$ ipython --no-banner

In [1]: import numpy as np

In [2]: from numpy import linalg as LA

In [3]: np.set_printoptions(precision=2, suppress=True, linewidth=100, floatmode="fixed")

In [4]: tidy = lambda a: np.round(a, 2) + 0

In [5]: feats = np.load("out8.npy")

In [6]: feats
Out[6]: 
array([[1, 0, 0],
       [0, 1, 0],
       [0, 3, 1]])

In [7]: Y = LA.inv(feats)

In [8]: feats @ Y
Out[8]: 
array([[1.00, 0.00, 0.00],
       [0.00, 1.00, 0.00],
       [0.00, 0.00, 1.00]])

In [9]: (np.abs(Y) > 1e-9).astype(int)
Out[9]: 
array([[1, 0, 0],
       [0, 1, 0],
       [0, 1, 1]])

In [10]: tidy(LA.inv(Y))
Out[10]: 
array([[1.00, 0.00, 0.00],
       [0.00, 1.00, 0.00],
       [0.00, 3.00, 1.00]])

In [11]: tidy(LA.det(feats) * LA.det(Y))
Out[11]: np.float64(1.0)

In [12]: Y
Out[12]: 
array([[ 1.00,  0.00,  0.00],
       [ 0.00,  1.00,  0.00],
       [-0.00, -3.00,  1.00]])

In [13]: np.allclose(Y @ Y.T, Y.T @ Y)
Out[13]: False

In [14]: np.allclose(Y, Y.T)
Out[14]: False

In [15]: tidy(np.sort(np.abs(LA.eigvals(Y))))
Out[15]: array([1.00, 1.00, 1.00])

In [16]: tidy(LA.matrix_power(Y, 4))
Out[16]: 
array([[  1.00,   0.00,   0.00],
       [  0.00,   1.00,   0.00],
       [  0.00, -12.00,   1.00]])

In [17]: F = np.array([[0, 2, -1, 0, 0],
    ...:     [-2, 0, 2, 2, 0],
    ...:     [1, -2, 0, 0, 0],
    ...:     [0, -2, 0, 0, 0],
    ...:     [0, 0, 0, 0, 0]])

In [18]: Uu, s, Vh = LA.svd(F)

In [19]: tidy(s)
Out[19]: array([3.56, 3.56, 0.56, 0.56, 0.00])

In [20]: Y = Uu[:, :4] @ np.diag(s[:4]) @ Vh[:4]

In [21]: LA.matrix_rank(Y)
Out[21]: np.int64(4)

In [22]: tidy(LA.norm(F - Y) / LA.norm(F))
Out[22]: np.float64(0.0)

In [23]: tidy(np.abs(F - Y).max())
Out[23]: np.float64(0.0)

In [24]: np.flatnonzero(LA.matrix_power((F != 0) + (F.T != 0) + np.eye(5), 5)[2])
Out[24]: array([0, 1, 2, 3])

In [25]: (F != 0).astype(int)
Out[25]: 
array([[0, 1, 1, 0, 0],
       [1, 0, 1, 1, 0],
       [1, 1, 0, 0, 0],
       [0, 1, 0, 0, 0],
       [0, 0, 0, 0, 0]])

In [26]: F @ F
Out[26]: 
array([[ -5,   2,   4,   4,   0],
       [  2, -12,   2,   0,   0],
       [  4,   2,  -5,  -4,   0],
       [  4,   0,  -4,  -4,   0],
       [  0,   0,   0,   0,   0]])

In [27]: tidy(LA.det(F))
Out[27]: np.float64(0.0)

In [28]: tidy(np.sort(LA.eigvals(F).real))
Out[28]: array([0.00, 0.00, 0.00, 0.00, 0.00])
